$ python -q
>>> import numpy as np
>>> import numpy.linalg as la
>>> np.set_printoptions(suppress=True, linewidth=140)
>>> rnd = lambda a: np.round(a, 1) + 0
>>> mat = np.array([[-10.6, -9.9, -11.4, -30.1],
...     [-10.6, -9.0, -9.2, -29.7],
...     [-10.3, -10.4, -10.3, -29.9],
...     [-10.5, -8.6, -9.3, -28.6],
...     [-10.0, -8.3, -11.3, -30.8],
...     [-9.3, -10.2, -10.3, -28.9],
...     [-10.8, -10.4, -11.0, -30.2],
...     [-11.2, -10.9, -9.6, -28.4],
...     [-8.7, -11.8, -9.3, -30.9],
...     [-8.4, -10.5, -11.0, -30.7],
...     [-9.4, -10.7, -10.4, -30.5],
...     [-10.0, -10.1, -8.5, -30.1],
...     [-10.5, -9.4, -11.2, -29.6],
...     [-10.2, -10.1, -10.4, -29.6],
...     [-9.1, -11.0, -9.7, -30.0]])
>>> dist = la.norm(mat[:, None] - mat[None], axis=-1)
>>> dist.shape
(15, 15)
>>> rnd(dist[:5, :5])
array([[0. , 2.4, 1.3, 2.9, 1.8],
       [2.4, 0. , 1.8, 1.2, 2.5],
       [1.3, 1.8, 0. , 2.4, 2.5],
       [2.9, 1.2, 2.4, 0. , 3. ],
       [1.8, 2.5, 2.5, 3. , 0. ]])
>>> np.flatnonzero(dist[11] < dist.mean() / 2)
array([11])
>>> rnd(la.norm(mat, axis=1))
array([35.3, 34.1, 34.8, 33. , 35.3, 33.6, 35.5, 33.8, 35.4, 35.3, 35.2, 34.4, 34.6, 34.5, 34.6])
>>> rnd(dist[11])
array([3. , 1.5, 1.9, 2.3, 3.4, 2.3, 2.6, 2.5, 2.4, 3.1, 2.1, 0. , 2.9, 2. , 1.8])
>>> feats = np.load("out12.npy")
>>> feats
array([[ 1,  4, -4, -2, -5],
       [ 2,  0,  5,  4,  3],
       [-3,  2,  2,  1,  2]])
>>> C2 = feats.T @ feats
>>> (feats @ feats.T).shape
(3, 3)
>>> C2
array([[ 14,  -2,   0,   3,  -5],
       [ -2,  20, -12,  -6, -16],
       [  0, -12,  45,  30,  39],
       [  3,  -6,  30,  21,  24],
       [ -5, -16,  39,  24,  38]])
>>> np.diag(C2)
array([14, 20, 45, 21, 38])
>>> feats - feats[0]
array([[ 0,  0,  0,  0,  0],
       [ 1, -4,  9,  6,  8],
       [-4, -2,  6,  3,  7]])
>>> feats.sum(axis=1)
array([-6, 14,  4])
>>> feats.mean(axis=0)
array([0., 2., 1., 1., 0.])
>>> np.abs(feats).max()
np.int64(5)
>>> T = np.stack([feats, 5 * feats, feats[::-1]])
>>> (T @ feats.T).shape
(3, 3, 3)
>>> la.matrix_rank(T.reshape(3, -1))
np.int64(2)
>>> x = np.array([1, 0, 4, 5])
>>> h1 = np.maximum(mat @ x, 0)
>>> mat.T @ h1
array([0., 0., 0., 0.])
>>> np.maximum(mat @ (3 * x), 0)
array([0., 0., 0., 0., 0., 0., 0., 0., 0., 0., 0., 0., 0., 0., 0.])
>>> np.flatnonzero(h1 > 1e-9)
array([], dtype=int64)
>>> np.tanh(mat @ x)
array([-1., -1., -1., -1., -1., -1., -1., -1., -1., -1., -1., -1., -1., -1., -1.])
>>> other = np.array([[0, 2, 0, 2], [5, 5, 0, 3], [1, 1, 4, 5], [1, 1, 0, 3]])
>>> A = np.triu(other)
>>> A
array([[0, 2, 0, 2],
       [0, 5, 0, 3],
       [0, 0, 4, 5],
       [0, 0, 0, 3]])
>>> U, sig, VT = la.svd(A)
>>> rnd(sig)
array([8.1, 4.9, 1.7, 0. ])
>>> other = U[:, :3] @ np.diag(sig[:3]) @ VT[:3]
>>> la.matrix_rank(other)
np.int64(3)
>>> rnd(other)
array([[0., 2., 0., 2.],
       [0., 5., 0., 3.],
       [0., 0., 4., 5.],
       [0., 0., 0., 3.]])
>>> rnd(la.norm(A - other) / la.norm(A))
np.float64(0.0)
>>> la.matrix_rank(A, rtol=0.05)
np.int64(3)
>>> rnd(la.norm(A - other, 2)), sig[3]
(np.float64(0.0), np.float64(0.0))
>>> rng = np.random.default_rng(8859)
>>> z = rng.permutation(4)
>>> z
array([3, 2, 1, 0])
>>> other = A[z][:, z]
>>> other
array([[3, 0, 0, 0],
       [5, 4, 0, 0],
       [3, 0, 5, 0],
       [2, 0, 2, 0]])
>>> np.allclose(other, A)
False
>>> np.trace(other)
np.int64(12)
>>> la.lstsq(A[:-1].T, A[-1])[2]
np.int32(3)
>>> rnd(A @ la.pinv(A) @ A)
array([[0., 2., 0., 2.],
       [0., 5., 0., 3.],
       [0., 0., 4., 5.],
       [0., 0., 0., 3.]])
>>> A @ A
array([[ 0, 10,  0, 12],
       [ 0, 25,  0, 24],
       [ 0,  0, 16, 35],
       [ 0,  0,  0,  9]])
>>> la.matrix_rank(A - A[0, 0] * np.eye(4))
np.int64(3)
>>> [int(la.matrix_rank(la.matrix_power(A, p))) for p in range(1, 5)]
[3, 3, 3, 3]
>>> la.matrix_power(A - np.diag(np.diag(A)), 4)
array([[0, 0, 0, 0],
       [0, 0, 0, 0],
       [0, 0, 0, 0],
       [0, 0, 0, 0]])
>>> rnd(np.sort(la.eigvals(A)))
array([0., 3., 4., 5.])
